% python3 -q
>>> import numpy as np
>>> import numpy.linalg as la
>>> np.set_printoptions(precision=3, suppress=True, linewidth=100)
>>> E = np.load("x.npy")
>>> E
array([[3, 0, 3, 0, 3, 0],
       [0, 0, 0, 0, 0, 0],
       [3, 1, 3, 1, 3, 1],
       [3, 0, 3, 0, 3, 0],
       [0, 0, 0, 0, 0, 0],
       [3, 1, 3, 1, 3, 1]])
>>> la.matrix_rank(E, rtol=0.1)
np.int64(2)
>>> la.cond(E) > 100
np.True_
>>> np.allclose(E[:-1].T @ la.lstsq(E[:-1].T, E[-1])[0], E[-1])
True
>>> round(np.trace(la.pinv(E) @ E), 3)
np.float64(2.0)
>>> np.abs(np.diag(la.qr(E)[1])) > 1e-9
array([ True,  True, False, False, False, False])
>>> x = np.array([5, 1, 1, 5, 4, 4])
>>> np.einsum("ij,j->i", E, x)
array([30,  0, 40, 30,  0, 40])
>>> E @ np.eye(6)[1]
array([0., 0., 1., 0., 0., 1.])
>>> E @ (2 * x)
array([60,  0, 80, 60,  0, 80])
>>> la.norm(E @ x) <= la.norm(E, 2) * la.norm(x) + 1e-9
np.True_
>>> E * x
array([[15,  0,  3,  0, 12,  0],
       [ 0,  0,  0,  0,  0,  0],
       [15,  1,  3,  5, 12,  4],
       [15,  0,  3,  0, 12,  0],
       [ 0,  0,  0,  0,  0,  0],
       [15,  1,  3,  5, 12,  4]])
>>> (E * x).sum(axis=1)
array([30,  0, 40, 30,  0, 40])
>>> E @ np.ones(6)
array([ 9.,  0., 12.,  9.,  0., 12.])
>>> J = np.load("run0.npy")
>>> J
array([[-2.,  1.,  1.],
       [ 1., -2.,  1.],
       [ 1.,  1., -2.]])
>>> # rows and columns are dependent
>>> np.round(np.sort(np.abs(la.eigvals(J))), 3) + 0
array([0., 3., 3.])
>>> np.round(la.det(J), 3)
np.float64(0.0)
>>> la.determinant(J)
Traceback (most recent call last):
  File "<python-input-23>", line 1, in <module>
    la.determinant(J)
    ^^^^^^^^^^^^^^
AttributeError: module 'numpy.linalg' has no attribute 'determinant'
>>> np.allclose(J, J.T)
True
>>> r = la.matrix_rank(J)
>>> r
np.int64(2)
>>> ns = la.svd(J)[2][r:].T
>>> ns @ ns.T
array([[0.333, 0.333, 0.333],
       [0.333, 0.333, 0.333],
       [0.333, 0.333, 0.333]])
>>> np.allclose(J @ ns, 0)
True
>>> B = np.array([[2, 0], [2, -2], [2, 0]])
>>> np.einsum("ij->j", J)
array([0., 0., 0.])
>>> B @ J
Traceback (most recent call last):
  File "<python-input-32>", line 1, in <module>
    B @ J
    ~~^~~
ValueError: matmul: Input operand 1 has a mismatch in its core dimension 0, with gufunc signature (n?,k),(k,m?)->(n?,m?) (size 3 is different from 2)
>>> ev, vecs = la.eigh(J)
>>> la.eigvalsh(J + -1 * np.eye(3))
array([-4., -4., -1.])
>>> np.abs(vecs[:, -1]).round(6).argmax()
np.int64(0)
>>> np.abs(vecs[:, -1])
array([0.577, 0.577, 0.577])
>>> np.round(vecs.T @ J @ vecs, 3) + 0
array([[-3.,  0.,  0.],
       [ 0., -3.,  0.],
       [ 0.,  0.,  0.]])
>>> np.allclose(J[:-1].T @ la.lstsq(J[:-1].T, J[-1])[0], J[-1])
True
>>> J @ la.pinv(J) @ J
array([[-2.,  1.,  1.],
       [ 1., -2.,  1.],
       [ 1.,  1., -2.]])
>>> np.unique(J.round(6), axis=0).shape
(3, 3)
>>> np.abs(np.diag(la.qr(J)[1])) > 1e-9
array([ True,  True, False])
>>> K = np.load("m.npy")
>>> K
array([[2, 3, 0, 0],
       [1, 4, 5, 0],
       [1, 4, 3, 0],
       [1, 4, 3, 0]])
>>> r = la.matrix_rank(K)
>>> r
np.int64(3)
>>> ns = la.svd(K)[2][r:].T
>>> ns.shape
(4, 1)
>>> [int(la.matrix_rank(K[:i])) for i in range(1, len(K) + 1)]
[1, 2, 3, 3]
>>> [int(la.matrix_rank(np.delete(K, i, axis=0))) for i in range(4)]
[2, 2, 3, 3]
>>> np.allclose(K @ ns, 0)
True
>>> K @ ns
array([[0.],
       [0.],
       [0.],
       [0.]])
>>> la.matrix_rank(K.T @ K), la.matrix_rank(K @ K.T)
(np.int64(3), np.int64(3))
>>> [int(la.matrix_rank(K[:, :j + 1])) for j in range(4)]
[1, 2, 3, 3]
>>> np.argsort(-la.norm(K, axis=0).round(6), kind="stable")[:3]
array([1, 2, 0])
>>> la.cond(K) > 100
np.True_
>>> np.round(la.norm(K, 2) / la.norm(K), 3)
np.float64(0.963)
>>> x = np.array([7, 4, 7, -6])
>>> h1 = np.maximum(K @ x, 0)
>>> np.maximum(K @ (3 * x), 0)
array([ 78, 174, 132, 132])
>>> np.maximum(K @ x, 0) - np.maximum(-K @ x, 0)
array([26, 58, 44, 44])
>>> h1
array([26, 58, 44, 44])
>>> K.T @ h1
array([198, 662, 554,   0])
>>> np.unravel_index(np.abs(K).argmax(), K.shape)
(np.int64(1), np.int64(2))
>>> np.abs(K).max()
np.int64(5)
>>> K[4]
Traceback (most recent call last):
  File "<python-input-65>", line 1, in <module>
    K[4]
    ~^^^
IndexError: index 4 is out of bounds for axis 0 with size 4
>>> np.diff(K, axis=0)
array([[-1,  1,  5,  0],
       [ 0,  0, -2,  0],
       [ 0,  0,  0,  0]])
>>> K.sum(axis=0)
array([ 5, 15, 11,  0])
>>> round(float(la.norm(K)), 3)
10.344
>>> K.sum(axis=1)
array([ 5, 10,  8,  8])
>>> m1 = np.load("arr.npy")
>>> m1
array([[-5, -2, -2],
       [-2,  1,  1],
       [-3,  0,  0]])
>>> # rows and columns are dependent
>>> ang = np.radians(30)
>>> Rm = np.eye(3)
>>> Rm[1, 1] = Rm[0, 0] = np.cos(ang)
>>> Rm[1, 0], Rm[0, 1] = -np.sin(ang), np.sin(ang)
>>> Rm
array([[ 0.866,  0.5  ,  0.   ],
       [-0.5  ,  0.866,  0.   ],
       [ 0.   ,  0.   ,  1.   ]])
>>> B = m1 @ Rm.T
>>> np.allclose(la.norm(m1, axis=1), la.norm(B, axis=1))
True
>>> B = Rm / la.norm(Rm, axis=1, keepdims=True)
>>> G = B @ B.T
>>> (np.abs(G) > 0.9).astype(int)
array([[1, 0, 0],
       [0, 1, 0],
       [0, 0, 1]])
>>> B = m1 / la.norm(m1, axis=1, keepdims=True)
>>> G = B @ B.T
>>> (G - 2 * np.eye(3)).round(6).argmax(axis=1)
array([2, 2, 0])
>>> np.round(np.degrees(np.arccos(np.clip(G[2, 1], -1, 1))), 3)
np.float64(35.264)
>>> G[2]
array([0.87 , 0.816, 1.   ])
>>> np.round(np.trace(la.pinv(m1) @ m1), 3)
np.float64(2.0)
>>> np.unique(m1.round(6), axis=0).shape
(3, 3)
>>> np.round(m1 @ la.pinv(m1) @ m1, 3) + 0
array([[-5., -2., -2.],
       [-2.,  1.,  1.],
       [-3.,  0.,  0.]])
>>> np.abs(np.diag(la.qr(m1)[1])) > 1e-9
array([ True,  True, False])
>>> X = np.array([[-1, -1, -1], [-1, -2, -2], [-1, -2, -3]])
>>> # equal to its transpose
>>> ev, vecs = la.eig(X)
>>> np.round(X @ vecs[:, 0] - ev[0] * vecs[:, 0], 3) + 0
array([0., 0., 0.])
>>> np.sort(la.eigvals(la.inv(X)))
array([-3.247, -1.555, -0.198])
>>> np.sort(la.eigvals(X @ X))
array([ 0.095,  0.414, 25.492])
>>> W1 = np.array([[7, 6, 2], [-7, -2, 4], [-7, 7, 0]])
>>> b = np.array([-1, 2, -2])
>>> hid = np.maximum(X @ W1 + b, 0)
>>> la.matrix_rank(hid)
np.int64(1)
>>> W2 = np.array([[1, -2], [-3, -1], [1, 1]])
>>> W1 @ W2
array([[ -9, -18],
       [  3,  20],
       [-28,   7]])
>>> hid @ W2
array([[  6, -12],
       [ 20, -40],
       [ 27, -54]])
>>> (hid @ W2).round(6).argmax(axis=1)
array([0, 0, 0])
>>> np.all(la.eigvalsh(X) > 0)
np.False_
>>> np.poly(X)
array([1., 6., 5., 1.])
>>> round(float(la.eigvals(X).sum().real), 3)
-6.0
>>> la.eigvals(X)
array([-5.049, -0.643, -0.308])
>>> B = X / np.sqrt((X ** 2).mean(axis=1, keepdims=True))
>>> X - X.mean(axis=1, keepdims=True)
array([[ 0.   ,  0.   ,  0.   ],
       [ 0.667, -0.333, -0.333],
       [ 1.   ,  0.   , -1.   ]])
>>> la.norm(B, axis=1)
array([1.732, 1.732, 1.732])
>>> F = np.load("layer2.npy")
>>> F
array([[1.   , 0.7  , 0.49 , 0.343],
       [0.7  , 1.   , 0.7  , 0.49 ],
       [0.49 , 0.7  , 1.   , 0.7  ],
       [0.343, 0.49 , 0.7  , 1.   ]])
>>> # equal to its transpose
>>> O, vecs = la.qr(F[:, :1])[0], la.qr(F[:, 1:])[0]
>>> sig = la.svd(O.T @ vecs, compute_uv=False)
>>> np.degrees(np.arccos(sig.clip(0, 1)))
array([17.901])
>>> sig
array([0.952])
>>> np.trace(F)
np.float64(4.0)
>>> np.round(la.det(F), 3)
np.float64(0.133)
>>> la.matrix_power(F, 3)
array([[4.494, 5.074, 4.914, 4.139],
       [5.074, 5.856, 5.774, 4.914],
       [4.914, 5.774, 5.856, 5.074],
       [4.139, 4.914, 5.074, 4.494]])
>>> (F + F.T) / 2
array([[1.   , 0.7  , 0.49 , 0.343],
       [0.7  , 1.   , 0.7  , 0.49 ],
       [0.49 , 0.7  , 1.   , 0.7  ],
       [0.343, 0.49 , 0.7  , 1.   ]])
>>> la.determinant(F)
Traceback (most recent call last):
  File "<python-input-124>", line 1, in <module>
    la.determinant(F)
    ^^^^^^^^^^^^^^
AttributeError: module 'numpy.linalg' has no attribute 'determinant'
>>> np.sort(np.abs(la.eigvals(F)))
array([0.203, 0.318, 0.754, 2.725])
>>> x = np.array([1, -3, 3, 4])
>>> y = F @ x
>>> y
array([1.742, 1.76 , 4.19 , 4.973])
>>> np.round(la.solve(F, F[:, 1]), 3) + 0
array([0., 1., 0., 0.])
>>> la.solve(F.T, F[0])
array([1., 0., 0., 0.])
>>> M = np.load("data.npy")
>>> M
array([[ 2.,  0.,  0.,  0.],
       [-1., -1.,  0.,  0.],
       [ 0.,  0., -5., -2.],
       [ 0.,  0.,  1., -4.]])
>>> # splits into 2 blocks
>>> x = np.array([1, -2, -2, 1])
>>> y = M @ x
>>> b, lr = np.zeros(4), 1 / la.norm(M, 2) ** 2
>>> for i in range(10):
...     b -= lr * M.T @ (M @ b - y)
...     if i % 2 == 0: print(i, round(la.norm(M @ b - y), 3))
... 
0 4.049
2 2.007
4 1.734
6 1.614
8 1.519
>>> b
array([ 0.543, -0.385, -2.   ,  0.999])
>>> round(float(la.cond(M)), 3)
6.236
>>> B = np.array([[3, 3, 3], [0, 1, 2]])
>>> W2 = np.kron(B, M)
>>> W2
array([[  6.,   0.,   0.,   0.,   6.,   0.,   0.,   0.,   6.,   0.,   0.,   0.],
       [ -3.,  -3.,   0.,   0.,  -3.,  -3.,   0.,   0.,  -3.,  -3.,   0.,   0.],
       [  0.,   0., -15.,  -6.,   0.,   0., -15.,  -6.,   0.,   0., -15.,  -6.],
       [  0.,   0.,   3., -12.,   0.,   0.,   3., -12.,   0.,   0.,   3., -12.],
       [  0.,   0.,   0.,   0.,   2.,   0.,   0.,   0.,   4.,   0.,   0.,   0.],
       [ -0.,  -0.,   0.,   0.,  -1.,  -1.,   0.,   0.,  -2.,  -2.,   0.,   0.],
       [  0.,   0.,  -0.,  -0.,   0.,   0.,  -5.,  -2.,   0.,   0., -10.,  -4.],
       [  0.,   0.,   0.,  -0.,   0.,   0.,   1.,  -4.,   0.,   0.,   2.,  -8.]])
>>> la.matrix_rank(W2)
np.int64(8)
>>> np.flatnonzero(la.matrix_power((M != 0) + (M.T != 0) + np.eye(4), 4)[3])
array([2, 3])
>>> (la.matrix_power((M != 0) + (M.T != 0) + np.eye(4), 4) > 0).astype(int)
array([[1, 1, 0, 0],
       [1, 1, 0, 0],
       [0, 0, 1, 1],
       [0, 0, 1, 1]])
>>> np.sort(la.eigvals(M).real)
array([-4.5, -4.5, -1. ,  2. ])
>>> round(float(la.det(M)), 3)
-44.0
>>> M @ M
array([[ 4.,  0.,  0.,  0.],
       [-1.,  1.,  0.,  0.],
       [ 0.,  0., 23., 18.],
       [ 0.,  0., -9., 14.]])
>>> (M != 0).astype(int)
array([[1, 0, 0, 0],
       [1, 1, 0, 0],
       [0, 0, 1, 1],
       [0, 0, 1, 1]])
>>> round(float(la.det(2 * M)), 3), np.round(la.det(M), 3)
(-704.0, np.float64(-44.0))
>>> np.einsum("ii->", M)
np.float64(-8.0)
>>> round(float(la.det(M.T)), 3)
-44.0
>>> np.poly(M)
array([  1.,   8.,  11., -40., -44.])
>>> data = np.load("case0.npy")
>>> data
array([[ 0, -3, -1, -2],
       [-3,  4, -4,  0],
       [-1, -4, -4, -4],
       [-2,  0, -4,  4]])
>>> proj = np.triu(np.array([[5, 9, 3, 4], [3, 7, 2, 1], [5, 6, 3, 8], [2, 9, 0, 6]]), 1) + np.eye(4)
>>> B = proj @ data @ la.inv(proj)
>>> proj @ data - data @ proj
array([[-38.,  24., -58.,  15.],
       [ -4.,  19., -11.,  36.],
       [-16.,   9., -21.,  72.],
       [  0.,  18.,   6.,  40.]])
>>> B
array([[ -38.,  363., -677., 5207.],
       [  -7.,   59., -113.,  869.],
       [ -17.,  149., -283., 2211.],
       [  -2.,   18.,  -34.,  266.]])
>>> np.round(la.det(B), 3)
np.float64(48.0)
>>> np.poly(B)
array([  1.,  -4., -62., 240.,  48.])
>>> round(float(la.norm(data) ** 2 / la.norm(data, 2) ** 2), 3)
2.24
>>> round(la.norm(data, 2), 3)
np.float64(7.905)
>>> round(la.norm(data[1] - data[0]), 3)
np.float64(8.426)
>>> round(float(la.norm(data, "nuc")), 3)
19.976
>>> np.round(la.norm(data, 1), 3), round(la.norm(data, np.inf), 3)
(np.float64(13.0), np.float64(13.0))
>>> la.norm(data, axis=1).argmax()
np.int64(2)
>>> round(la.norm(data[1], 1), 3), round(la.norm(data[1], np.inf), 3)
(np.float64(11.0), np.float64(4.0))
>>> data[1] @ data[0]
np.int64(-8)
>>> ev, vecs = la.eig(data)
>>> np.sort(la.eigvals(la.inv(data)))
array([-5.243, -0.128,  0.126,  0.245])
>>> np.sort(la.eigvals(data @ data))
array([ 0.036, 16.67 , 60.8  , 62.494])
>>> ev
array([-7.797, -0.191,  7.905,  4.083])
